>>> import numpy as np
>>> np.set_printoptions(suppress=True, linewidth=160)
>>> K = np.load("out19.npy")
>>> K
array([[-3,  0,  0,  0,  0,  0,  0,  0,  0,  0],
       [ 0,  3,  0,  0,  0,  0,  0,  0,  0,  0],
       [ 2, -3, -1,  0,  0,  0,  0,  0,  0,  0],
       [-2, -2, -1,  3,  0,  0,  0,  0,  0,  0],
       [-3, -3, -2,  0, -3,  0,  0,  0,  0,  0],
       [ 3, -3, -1,  3,  0,  0,  0,  0,  0,  0],
       [-2,  3,  1,  1,  3, -3,  0,  0,  0,  0],
       [ 3, -2,  3, -1,  1,  1, -1,  1,  0,  0],
       [-3,  3, -3, -2, -2, -2, -3,  1,  2,  0],
       [ 1,  3, -3,  3, -2,  3, -2, -2, -3,  1]])
>>> # rank 9
>>> rng = np.random.default_rng(49422)
>>> other = K + rng.integers(-2, 3, (10, 9)) @ rng.integers(-2, 3, (9, 10))
>>> other
array([[ -5,  -1,   2,   0,  -2,   2,  -6,   1,   5,   6],
       [  3,  -4,   0,   3,   0,   8, -11,  -2,  -5, -10],
       [  1,   4,  -4,   0,  -5,  -5,   1,   1,   2,   1],
       [ -4,   8,   0,   5,   1,  -1,   1,  12,   4,  -2],
       [  0,   0,  -3,  -8,  -5, -10,  -5, -13,  -1,   7],
       [ 10,   2,   8,   5,   1,   1,   3,   6,   4,   1],
       [ -2, -11,   8,   1,  14,   8,   2,  -1,  -2,   1],
       [  6, -14,   3,   3,   2,   9,  -8,   2,  -4,  -5],
       [  2,   1,   6,   0,   2,   0,   9,   7,   6,   4],
       [  5,   3,   0,  -1,   3,   3,   4,  -3,  -1,  -3]])
>>> np.round(np.linalg.svd(other - K, compute_uv=False), 2) + 0
array([33.67, 28.91, 21.3 , 12.85, 12.44,  7.97,  4.09,  3.17,  0.46,  0.  ])
>>> np.linalg.matrix_rank(other - K, tol=1e-8)
np.int64(9)
>>> np.abs(other - K).sum(axis=1)
array([27, 49, 26, 36, 53, 39, 49, 45, 50, 29])
>>> other - K
array([[ -2,  -1,   2,   0,  -2,   2,  -6,   1,   5,   6],
       [  3,  -7,   0,   3,   0,   8, -11,  -2,  -5, -10],
       [ -1,   7,  -3,   0,  -5,  -5,   1,   1,   2,   1],
       [ -2,  10,   1,   2,   1,  -1,   1,  12,   4,  -2],
       [  3,   3,  -1,  -8,  -2, -10,  -5, -13,  -1,   7],
       [  7,   5,   9,   2,   1,   1,   3,   6,   4,   1],
       [  0, -14,   7,   0,  11,  11,   2,  -1,  -2,   1],
       [  3, -12,   0,   4,   1,   8,  -7,   1,  -4,  -5],
       [  5,  -2,   9,   2,   4,   2,  12,   6,   4,   4],
       [  4,   0,   3,  -4,   5,   0,   6,  -1,   2,  -4]])
>>> def softmax(z):
...     e = np.exp(z - z.max(axis=-1, keepdims=True))
...     return e / e.sum(axis=-1, keepdims=True)
... 
>>> np.round(softmax(K).sum(axis=1), 2)
array([1., 1., 1., 1., 1., 1., 1., 1., 1., 1.])
>>> np.round(softmax(10 * K[0]), 2) + 0
array([0.  , 0.11, 0.11, 0.11, 0.11, 0.11, 0.11, 0.11, 0.11, 0.11])
>>> np.round(softmax(K[0] + 4), 2)
array([0.01, 0.11, 0.11, 0.11, 0.11, 0.11, 0.11, 0.11, 0.11, 0.11])
>>> scores = K @ K.T / np.sqrt(10)
>>> softmax(scores).round(6).argmax(axis=1)
array([0, 1, 5, 3, 4, 5, 6, 7, 8, 9])
>>> np.round(softmax(scores), 2) + 0
array([[0.26, 0.02, 0.  , 0.1 , 0.26, 0.  , 0.1 , 0.  , 0.26, 0.01],
       [0.01, 0.24, 0.  , 0.  , 0.  , 0.  , 0.24, 0.  , 0.24, 0.24],
       [0.  , 0.  , 0.31, 0.01, 0.02, 0.59, 0.  , 0.06, 0.  , 0.  ],
       [0.02, 0.  , 0.01, 0.71, 0.2 , 0.06, 0.  , 0.  , 0.  , 0.01],
       [0.  , 0.  , 0.  , 0.  , 0.99, 0.  , 0.  , 0.  , 0.  , 0.  ],
       [0.  , 0.  , 0.02, 0.  , 0.  , 0.97, 0.  , 0.  , 0.  , 0.  ],
       [0.  , 0.  , 0.  , 0.  , 0.  , 0.  , 1.  , 0.  , 0.  , 0.  ],
       [0.  , 0.  , 0.  , 0.  , 0.  , 0.  , 0.  , 0.99, 0.  , 0.  ],
       [0.  , 0.  , 0.  , 0.  , 0.  , 0.  , 0.  , 0.  , 1.  , 0.  ],
       [0.  , 0.  , 0.  , 0.  , 0.  , 0.  , 0.  , 0.  , 0.  , 1.  ]])
>>> U, sv, Vt = np.linalg.svd(K)
>>> sv.round(2) + 0
array([9.95, 8.37, 7.5 , 5.55, 3.98, 2.45, 1.44, 0.89, 0.18, 0.  ])
>>> np.argmax(sv[:-1] / (sv[1:] + 1e-6)) + 1
np.int64(9)
>>> other = U[:, :9] @ np.diag(sv[:9]) @ Vt[:9]
>>> np.round(np.abs(K - other).max(), 2)
np.float64(0.0)
>>> round(float(np.linalg.norm(K - other) / np.linalg.norm(K)), 2)
0.0
>>> np.linalg.matrix_rank(K, rtol=0.05)
np.int64(8)
>>> round(np.linalg.norm(K - other, 2), 2), np.round(sv[9], 2)
(np.float64(0.0), np.float64(0.0))
>>> np.linalg.matrix_rank(other)
np.int64(9)
>>> E = np.loadtxt("arr.csv", delimiter=",")
>>> E
array([[-3.,  0.,  0.,  0.,  0.,  0.,  0.,  0.,  0.],
       [ 0., -2.,  5.,  1.,  0.,  0.,  2.,  3.,  0.],
       [ 0.,  5., 22.,  5.,  0.,  0., 10., 15.,  0.],
       [ 0.,  1.,  5., -2.,  0.,  0.,  2.,  3.,  0.],
       [ 0.,  0.,  0.,  0., -3.,  0.,  0.,  0.,  0.],
       [ 0.,  0.,  0.,  0.,  0., -3.,  0.,  0.,  0.],
       [ 0.,  2., 10.,  2.,  0.,  0.,  1.,  6.,  0.],
       [ 0.,  3., 15.,  3.,  0.,  0.,  6.,  6.,  0.],
       [ 0.,  0.,  0.,  0.,  0.,  0.,  0.,  0., -3.]])
>>> # splits into 5 blocks
>>> r0 = np.array([-6, 1, -7, -8, 5, 4, 1, 4, 9])
>>> other = E + np.outer(r0, np.eye(9)[8])
>>> other
array([[-3.,  0.,  0.,  0.,  0.,  0.,  0.,  0., -6.],
       [ 0., -2.,  5.,  1.,  0.,  0.,  2.,  3.,  1.],
       [ 0.,  5., 22.,  5.,  0.,  0., 10., 15., -7.],
       [ 0.,  1.,  5., -2.,  0.,  0.,  2.,  3., -8.],
       [ 0.,  0.,  0.,  0., -3.,  0.,  0.,  0.,  5.],
       [ 0.,  0.,  0.,  0.,  0., -3.,  0.,  0.,  4.],
       [ 0.,  2., 10.,  2.,  0.,  0.,  1.,  6.,  1.],
       [ 0.,  3., 15.,  3.,  0.,  0.,  6.,  6.,  4.],
       [ 0.,  0.,  0.,  0.,  0.,  0.,  0.,  0.,  6.]])
>>> round(float(np.linalg.det(other) / np.linalg.det(E)), 2), round(1 + np.linalg.solve(E, r0)[8], 2)
(-2.0, np.float64(-2.0))
>>> np.linalg.matrix_rank(other - E)
np.int64(1)
>>> w, evecs = np.linalg.eigh(E)
>>> np.unique(w.round(6) + 0, return_counts=True)[1]
array([8, 1])
>>> np.round(np.linalg.eigvalsh(E @ E), 2)
array([   9.,    9.,    9.,    9.,    9.,    9.,    9.,    9., 1369.])
>>> w.sum(), np.trace(E)
(np.float64(13.0), np.float64(13.0))
>>> np.round(evecs @ np.diag(w) @ evecs.T, 2) + 0
array([[-3.,  0.,  0.,  0.,  0.,  0.,  0.,  0.,  0.],
       [ 0., -2.,  5.,  1.,  0.,  0.,  2.,  3.,  0.],
       [ 0.,  5., 22.,  5.,  0.,  0., 10., 15.,  0.],
       [ 0.,  1.,  5., -2.,  0.,  0.,  2.,  3.,  0.],
       [ 0.,  0.,  0.,  0., -3.,  0.,  0.,  0.,  0.],
       [ 0.,  0.,  0.,  0.,  0., -3.,  0.,  0.,  0.],
       [ 0.,  2., 10.,  2.,  0.,  0.,  1.,  6.,  0.],
       [ 0.,  3., 15.,  3.,  0.,  0.,  6.,  6.,  0.],
       [ 0.,  0.,  0.,  0.,  0.,  0.,  0.,  0., -3.]])
>>> np.round(np.abs(evecs[:, -1]), 2)
array([0.  , 0.16, 0.79, 0.16, 0.  , 0.  , 0.32, 0.47, 0.  ])
>>> np.abs(evecs[:, -1]).round(6).argmax()
np.int64(2)
>>> w.round(2)
array([-3., -3., -3., -3., -3., -3., -3., -3., 37.])
>>> np.linalg.matrix_rank(E, rtol=0.1)
np.int64(1)
>>> round(np.linalg.norm(E, 2) / np.linalg.norm(E), 2)
np.float64(0.97)
>>> round(np.log10(np.linalg.cond(E)))
1
>>> np.round(np.abs(np.linalg.svd(E)[2][-1]), 2)
array([0., 0., 0., 0., 1., 0., 0., 0., 0.])
>>> round(np.linalg.norm(E) ** 2 / np.linalg.norm(E, 2) ** 2, 2)
np.float64(1.05)
>>> round(np.linalg.norm(E, 2), 2)
np.float64(37.0)
>>> E[6] @ E[5]
np.float64(0.0)
>>> round(np.linalg.norm(E, 1), 2), np.round(np.linalg.norm(E, np.inf), 2)
(np.float64(57.0), np.float64(57.0))
>>> np.round(np.linalg.norm(E, axis=1), 2)
array([ 3.  ,  6.56, 29.31,  6.56,  3.  ,  3.  , 12.04, 17.75,  3.  ])
>>> np.round(np.linalg.norm(E[6], 1), 2), round(float(np.linalg.norm(E[6], np.inf)), 2)
(np.float64(21.0), 10.0)
>>> w, evecs = np.linalg.eigh(E)
>>> vec = np.array([0, 0, 2, 1, -1, 0, 0, 0, 2])
>>> np.round(evecs * np.abs(w) @ evecs.T, 2) + 0
array([[ 3.  ,  0.  ,  0.  ,  0.  ,  0.  ,  0.  ,  0.  ,  0.  ,  0.  ],
       [ 0.  ,  3.85,  4.25,  0.85,  0.  ,  0.  ,  1.7 ,  2.55,  0.  ],
       [ 0.  ,  4.25, 24.25,  4.25,  0.  ,  0.  ,  8.5 , 12.75,  0.  ],
       [ 0.  ,  0.85,  4.25,  3.85,  0.  ,  0.  ,  1.7 ,  2.55,  0.  ],
       [ 0.  ,  0.  ,  0.  ,  0.  ,  3.  ,  0.  ,  0.  ,  0.  ,  0.  ],
       [ 0.  ,  0.  ,  0.  ,  0.  ,  0.  ,  3.  ,  0.  ,  0.  ,  0.  ],
       [ 0.  ,  1.7 ,  8.5 ,  1.7 ,  0.  ,  0.  ,  6.4 ,  5.1 ,  0.  ],
       [ 0.  ,  2.55, 12.75,  2.55,  0.  ,  0.  ,  5.1 , 10.65,  0.  ],
       [ 0.  ,  0.  ,  0.  ,  0.  ,  0.  ,  0.  ,  0.  ,  0.  ,  3.  ]])
>>> np.abs(E).sum(axis=1).max(), round(np.abs(w).max(), 2)
(np.float64(57.0), np.float64(37.0))
>>> m1 = np.loadtxt("a.csv", delimiter=",")
>>> m1
array([[  0.,  -5.,  -4.,  -1.],
       [  5.,   0.,  -8., -11.],
       [  4.,   8.,   0.,   6.],
       [  1.,  11.,  -6.,   0.]])
>>> # skew-symmetric
>>> np.round(np.linalg.det(2 * m1), 2), round(float(np.linalg.det(m1)), 2)
(np.float64(69696.0), 4356.0)
>>> np.einsum("ij,ji->", m1, m1)
np.float64(-526.0)
>>> round(np.linalg.eigvals(m1).sum().real, 2)
np.float64(-0.0)
>>> np.round(np.linalg.det(m1.T), 2)
np.float64(4356.0)
>>> round(float(np.linalg.det(m1[::-1])), 2)
4356.0
>>> feats = np.load("layer15.npy")
>>> feats
array([[ 2, -1,  2, -1],
       [-3, -2, -3, -2],
       [ 2, -1,  2, -1],
       [-3, -2, -3, -2]])
>>> # columns 0 and 2 are equal
>>> np.argsort(-np.linalg.norm(feats, axis=0).round(6), kind="stable")[:3]
array([0, 2, 1])
>>> np.linalg.matrix_rank(feats, rtol=0.1)
np.int64(2)
>>> [round(float(x), 2) for x in np.linalg.svd(feats, compute_uv=False)[:3]]
[7.66, 3.66, 0.0]
>>> np.round(feats @ np.linalg.pinv(feats) @ feats, 2)
array([[ 2., -1.,  2., -1.],
       [-3., -2., -3., -2.],
       [ 2., -1.,  2., -1.],
       [-3., -2., -3., -2.]])
>>> np.unique(feats.round(6), axis=0).shape
(2, 4)
>>> np.linalg.lstsq(feats[:-1].T, feats[-1])[2]
np.int32(2)
>>> r = np.linalg.matrix_rank(feats)
>>> r
np.int64(2)
>>> null = np.linalg.svd(feats)[2][r:].T
>>> [int(np.linalg.matrix_rank(np.delete(feats, i, axis=0))) for i in range(4)]
[2, 2, 2, 2]
>>> np.round(feats @ null, 2) + 0
array([[0., 0.],
       [0., 0.],
       [0., 0.],
       [0., 0.]])
>>> null.shape
(4, 2)
>>> np.round(null @ null.T, 2) + 0
array([[ 0.5,  0. , -0.5,  0. ],
       [ 0. ,  0.5,  0. , -0.5],
       [-0.5,  0. ,  0.5,  0. ],
       [ 0. , -0.5,  0. ,  0.5]])
>>> other = np.array([[0, -3, 2, 3, -2, 2], [3, 0, 0, 0, 0, -1]])
>>> M = other.T @ other
>>> M
array([[ 9,  0,  0,  0,  0, -3],
       [ 0,  9, -6, -9,  6, -6],
       [ 0, -6,  4,  6, -4,  4],
       [ 0, -9,  6,  9, -6,  6],
       [ 0,  6, -4, -6,  4, -4],
       [-3, -6,  4,  6, -4,  5]])
>>> # equal to its transpose
>>> M.reshape(-1, 2)
array([[ 9,  0],
       [ 0,  0],
       [ 0, -3],
       [ 0,  9],
       [-6, -9],
       [ 6, -6],
       [ 0, -6],
       [ 4,  6],
       [-4,  4],
       [ 0, -9],
       [ 6,  9],
       [-6,  6],
       [ 0,  6],
       [-4, -6],
       [ 4, -4],
       [-3, -6],
       [ 4,  6],
       [-4,  5]])
>>> M.reshape(2, -1)
array([[ 9,  0,  0,  0,  0, -3,  0,  9, -6, -9,  6, -6,  0, -6,  4,  6, -4,  4],
       [ 0, -9,  6,  9, -6,  6,  0,  6, -4, -6,  4, -4, -3, -6,  4,  6, -4,  5]])
>>> t3 = M.reshape(6, 2, -1)
>>> t3[:, 0]
array([[ 9,  0,  0],
       [ 0,  9, -6],
       [ 0, -6,  4],
       [ 0, -9,  6],
       [ 0,  6, -4],
       [-3, -6,  4]])
>>> np.einsum("ihd,jhd->hij", t3, t3).shape
(2, 6, 6)
>>> np.swapaxes(t3, 1, 2)[4]
array([[ 0, -6],
       [ 6,  4],
       [-4, -4]])
>>> J = np.triu(rng.random((13, 13)) < 0.2, 1).astype(int)
>>> J = J + J.T
>>> J
array([[0, 0, 0, 0, 0, 0, 0, 0, 1, 0, 0, 0, 1],
       [0, 0, 1, 0, 0, 0, 0, 0, 0, 0, 0, 0, 1],
       [0, 1, 0, 0, 0, 0, 0, 0, 0, 0, 0, 0, 0],
       [0, 0, 0, 0, 0, 1, 0, 0, 0, 0, 1, 0, 0],
       [0, 0, 0, 0, 0, 1, 0, 0, 0, 1, 0, 0, 0],
       [0, 0, 0, 1, 1, 0, 0, 0, 1, 0, 1, 1, 0],
       [0, 0, 0, 0, 0, 0, 0, 1, 0, 0, 0, 0, 0],
       [0, 0, 0, 0, 0, 0, 1, 0, 0, 0, 0, 0, 0],
       [1, 0, 0, 0, 0, 1, 0, 0, 0, 1, 0, 0, 0],
       [0, 0, 0, 0, 1, 0, 0, 0, 1, 0, 0, 0, 0],
       [0, 0, 0, 1, 0, 1, 0, 0, 0, 0, 0, 0, 0],
       [0, 0, 0, 0, 0, 1, 0, 0, 0, 0, 0, 0, 0],
       [1, 1, 0, 0, 0, 0, 0, 0, 0, 0, 0, 0, 0]])
>>> w, evecs = np.linalg.eigh(J)
>>> vec = np.array([-5, -1, 8, -7, -1, -7, 2, -9, -6, -5, -4, 2, 9])
>>> (np.sign(evecs[:, -1].round(6)) == np.sign(evecs[0, -1].round(6))).astype(int)
array([1, 1, 1, 1, 1, 1, 0, 0, 1, 1, 1, 1, 1])
>>> np.round(vec @ J @ vec / (vec @ vec), 2), round(float(w[0]), 2), round(float(w[-1]), 2)
(np.float64(0.57), -2.46, 2.7)
>>> vec @ J @ vec
np.int64(250)
